$ python3 -q
>>> import numpy as np
>>> from numpy import linalg as LA
>>> np.set_printoptions(precision=1, suppress=True, linewidth=140, sign=" ")
>>> M2 = np.array([[2, 3], [-2, 2]])
>>> cent = np.array([[-1, 1, -3], [-2, 3, 0], [-1, 2, 0]])
>>> K = np.kron(M2, cent)
>>> K
array([[-2,  2, -6, -3,  3, -9],
       [-4,  6,  0, -6,  9,  0],
       [-2,  4,  0, -3,  6,  0],
       [ 2, -2,  6, -2,  2, -6],
       [ 4, -6,  0, -4,  6,  0],
       [ 2, -4,  0, -2,  4,  0]])
>>> M2 = LA.inv(K)
>>> np.round(LA.slogdet(K)[0], 1)
np.float64(1.0)
>>> M2.round(1) + 0
array([[ 0. , -0.4,  0.6,  0. ,  0.6, -0.9],
       [ 0. , -0.2,  0.4,  0. ,  0.3, -0.6],
       [-0.1,  0.1, -0.1,  0.1, -0.1,  0.1],
       [ 0. , -0.4,  0.6,  0. , -0.4,  0.6],
       [ 0. , -0.2,  0.4,  0. , -0.2,  0.4],
       [-0.1,  0.1, -0.1, -0.1,  0.1, -0.1]])
>>> np.round(LA.det(K) * M2, 1) + 0
array([[    0., -3600.,  5400.,     0.,  5400., -8100.],
       [    0., -1800.,  3600.,     0.,  2700., -5400.],
       [ -600.,   600.,  -600.,   900.,  -900.,   900.],
       [    0., -3600.,  5400.,     0., -3600.,  5400.],
       [    0., -1800.,  3600.,     0., -1800.,  3600.],
       [ -600.,   600.,  -600.,  -600.,   600.,  -600.]])
>>> X = np.load("mat.npy")
>>> X
array([[ 4,  3,  0,  0,  0,  0],
       [ 1,  5,  0,  0,  0,  0],
       [ 3,  1,  0,  0,  0,  0],
       [ 0,  0,  4,  3,  0,  0],
       [ 0,  0,  1,  5,  0,  0],
       [ 0,  0,  3,  1,  0,  0],
       [ 0,  0,  0,  0,  4,  3],
       [ 0,  0,  0,  0,  1,  5],
       [ 0,  0,  0,  0,  3,  1]])
>>> M2 = np.c_[X[:, :4] @ np.array([[2, 1, 0, 2], [0, 0, 1, 2], [2, 1, 1, 0], [1, 0, 2, 2]]), np.array([-6, -7, 2, 8, 7, 4, 9, 9, -9])]
>>> M2
array([[ 8,  4,  3, 14, -6],
       [ 2,  1,  5, 12, -7],
       [ 6,  3,  1,  8,  2],
       [11,  4, 10,  6,  8],
       [ 7,  1, 11, 10,  7],
       [ 7,  3,  5,  2,  4],
       [ 0,  0,  0,  0,  9],
       [ 0,  0,  0,  0,  9],
       [ 0,  0,  0,  0, -9]])
>>> LA.matrix_rank(np.c_[X, M2])
np.int64(7)
>>> np.round(LA.lstsq(X, M2[:, 0])[0], 1) + 0
array([ 2.,  0.,  2.,  1.,  0.,  0.])
>>> LA.norm(LA.qr(X)[0].T @ M2, axis=0) ** 2 / ((M2 ** 2).sum(axis=0) + 1e-12)
array([ 1. ,  1. ,  1. ,  1. ,  0.7])
>>> LA.matrix_rank(M2)
np.int64(5)
